$ python3 -q
>>> import numpy as np
>>> from numpy import linalg as LA
>>> np.set_printoptions(precision=1, suppress=True, linewidth=160, sign=" ")
>>> X = np.load("data.npy")
>>> X
array([[ 0,  3,  2, -1,  1,  3,  0,  4,  2,  3,  4,  2],
       [ 0,  3,  2, -1,  1,  3,  0,  4,  2,  3,  4,  2],
       [ 0,  3,  2, -1,  1,  3,  0,  4,  2,  3,  4,  2],
       [-1,  2,  1, -2,  0,  2, -1,  3,  1,  2,  3,  1],
       [ 0,  3,  2, -1,  1,  3,  0,  4,  2,  3,  4,  2],
       [ 0,  3,  2, -1,  1,  3,  0,  4,  2,  3,  4,  2],
       [ 1,  4,  3,  0,  2,  4,  1,  5,  3,  4,  5,  3],
       [-1,  2,  1, -2,  0,  2, -1,  3,  1,  2,  3,  1],
       [ 1,  4,  3,  0,  2,  4,  1,  5,  3,  4,  5,  3],
       [-1,  2,  1, -2,  0,  2, -1,  3,  1,  2,  3,  1],
       [ 0,  3,  2, -1,  1,  3,  0,  4,  2,  3,  4,  2],
       [-1,  2,  1, -2,  0,  2, -1,  3,  1,  2,  3,  1]])
>>> W1 = np.array([[2, 2, 0, 2, 2, 2],
...     [2, 2, 0, 0, 1, 0],
...     [1, 2, 2, 0, 2, 0],
...     [1, 0, 1, 1, 2, 1],
...     [0, 1, 1, 2, 1, 0],
...     [1, 0, 1, 0, 2, 2],
...     [0, 2, 0, 2, 1, 1],
...     [0, 0, 2, 0, 2, 0],
...     [2, 0, 0, 1, 0, 2],
...     [1, 2, 0, 2, 2, 0],
...     [1, 2, 0, 2, 0, 1],
...     [1, 0, 1, 0, 0, 1]])
>>> coef = np.array([0, 1, 0, 3, 4, 2])
>>> H = np.maximum(X @ W1 + coef, 0)
>>> (H > 0).mean(axis=0)
array([ 1.,  1.,  1.,  1.,  1.,  1.])
>>> LA.matrix_rank(H)
np.int64(2)
>>> C = np.array([[8, 1], [-2, -8], [9, 1], [9, -9], [-3, -7], [1, 8]])
>>> W1 @ C
array([[ 26, -30],
       [  9, -21],
       [ 16, -27],
       [ 21, -13],
       [ 22, -32],
       [ 13,   4],
       [ 12, -33],
       [ 12, -12],
       [ 27,   9],
       [ 16, -47],
       [ 23, -25],
       [ 18,  10]])
